>>> import numpy as np
>>> from numpy import linalg as LA
>>> np.set_printoptions(precision=3, suppress=True, linewidth=200, floatmode="fixed")
>>> J = np.loadtxt("w.csv", delimiter=",")
>>> J
array([[-2.000, -2.000,  3.000, -2.000, -3.000, -2.000],
       [ 2.000,  0.000, -3.000,  0.000,  1.000,  3.000],
       [-3.000,  0.000,  0.000,  2.000, -2.000,  1.000],
       [-2.000, -1.000, -1.000, -3.000,  2.000, -1.000],
       [ 0.000, -1.000,  3.000, -1.000, -3.000,  2.000],
       [ 3.000,  3.000, -1.000,  0.000,  2.000, -3.000],
       [ 0.000, -1.000, -3.000,  0.000, -3.000, -2.000],
       [ 6.000, -2.000, -9.000, -2.000,  1.000, 10.000]])
>>> hat = J @ LA.solve(J.T @ J, J.T)
>>> np.diag(hat)
array([0.520, 0.099, 0.918, 0.950, 0.778, 0.947, 0.887, 0.901])
>>> LA.matrix_rank(np.eye(8) - hat)
np.int64(2)
>>> left, sigma, Vt = LA.svd(J, full_matrices=False)
>>> (sigma > 1e-8).sum()
np.int64(6)
>>> np.abs(left[:, 0]).round(6).argmax()
np.int64(7)
>>> left.shape, sigma.shape, Vt.shape
((8, 6), (6,), (6, 6))
>>> sigma
array([16.258,  8.048,  5.223,  4.888,  4.299,  1.110])
>>> np.round(left.T @ J @ Vt.T, 3) + 0
array([[16.258,  0.000,  0.000,  0.000,  0.000,  0.000],
       [ 0.000,  8.048,  0.000,  0.000,  0.000,  0.000],
       [ 0.000,  0.000,  5.223,  0.000,  0.000,  0.000],
       [ 0.000,  0.000,  0.000,  4.888,  0.000,  0.000],
       [ 0.000,  0.000,  0.000,  0.000,  4.299,  0.000],
       [ 0.000,  0.000,  0.000,  0.000,  0.000,  1.110]])
>>> np.abs(Vt[0])
array([0.420, 0.080, 0.620, 0.084, 0.133, 0.639])
>>> np.round(left.T @ left, 3) + 0
array([[1.000, 0.000, 0.000, 0.000, 0.000, 0.000],
       [0.000, 1.000, 0.000, 0.000, 0.000, 0.000],
       [0.000, 0.000, 1.000, 0.000, 0.000, 0.000],
       [0.000, 0.000, 0.000, 1.000, 0.000, 0.000],
       [0.000, 0.000, 0.000, 0.000, 1.000, 0.000],
       [0.000, 0.000, 0.000, 0.000, 0.000, 1.000]])
>>> def softmax(z):
...     e = np.exp(z - z.max(axis=-1, keepdims=True))
...     return e / e.sum(axis=-1, keepdims=True)
... 
>>> softmax(J).sum(axis=1)
array([1.000, 1.000, 1.000, 1.000, 1.000, 1.000, 1.000, 1.000])
>>> scores = J @ J.T / np.sqrt(6)
>>> softmax(scores).round(6).argmax(axis=1)
array([0, 7, 2, 3, 4, 5, 6, 7])
>>> out = np.c_[J[:, :4] @ np.array([[0, 2, 3, 2], [0, 2, 0, 0], [0, 2, 0, 2], [2, 1, 2, 0]]), np.array([-4, -3, -5, 2, -1, -2, 1, 3])]
>>> out
array([[ -4.000,  -4.000, -10.000,   2.000,  -4.000],
       [  0.000,  -2.000,   6.000,  -2.000,  -3.000],
       [  4.000,  -4.000,  -5.000,  -6.000,  -5.000],
       [ -6.000, -11.000, -12.000,  -6.000,   2.000],
       [ -2.000,   3.000,  -2.000,   6.000,  -1.000],
       [  0.000,  10.000,   9.000,   4.000,  -2.000],
       [  0.000,  -8.000,   0.000,  -6.000,   1.000],
       [ -4.000, -12.000,  14.000,  -6.000,   3.000]])
>>> np.round(LA.lstsq(J, out[:, 0])[0], 3) + 0
array([0.000, 0.000, 0.000, 2.000, 0.000, 0.000])
>>> LA.norm(LA.qr(J)[0].T @ out, axis=0) ** 2 / ((out ** 2).sum(axis=0) + 1e-12)
array([1.000, 1.000, 1.000, 1.000, 0.494])
>>> np.round(LA.norm(out - J @ LA.lstsq(J, out)[0], axis=0), 3) + 0
array([0.000, 0.000, 0.000, 0.000, 5.909])
>>> feats = np.loadtxt("data.csv", delimiter=",")
>>> feats
array([[  0.000,   1.000,   5.000,   2.000],
       [  0.000,   1.000,   5.000,   2.000],
       [  0.000,  -2.000, -10.000,  -4.000],
       [  0.000,  -2.000, -10.000,  -4.000],
       [  0.000,   1.000,   5.000,   2.000],
       [  0.000,   0.000,   0.000,   0.000],
       [  0.000,  -3.000, -15.000,  -6.000],
       [  0.000,  -1.000,  -5.000,  -2.000],
       [  0.000,   2.000,  10.000,   4.000]])
>>> left, sigma, Vt = LA.svd(feats)
>>> evecs = Vt[:(sigma > 1e-8).sum()]
>>> rng = np.random.default_rng(9301)
>>> x = feats[0] + -2 * feats[2] + rng.integers(2) * np.eye(4)[1]
>>> x
array([ 0.000,  6.000, 25.000, 10.000])
>>> LA.matrix_rank(np.vstack([feats, x]))
np.int64(2)
>>> round(LA.norm(x - evecs.T @ evecs @ x), 3)
np.float64(0.983)
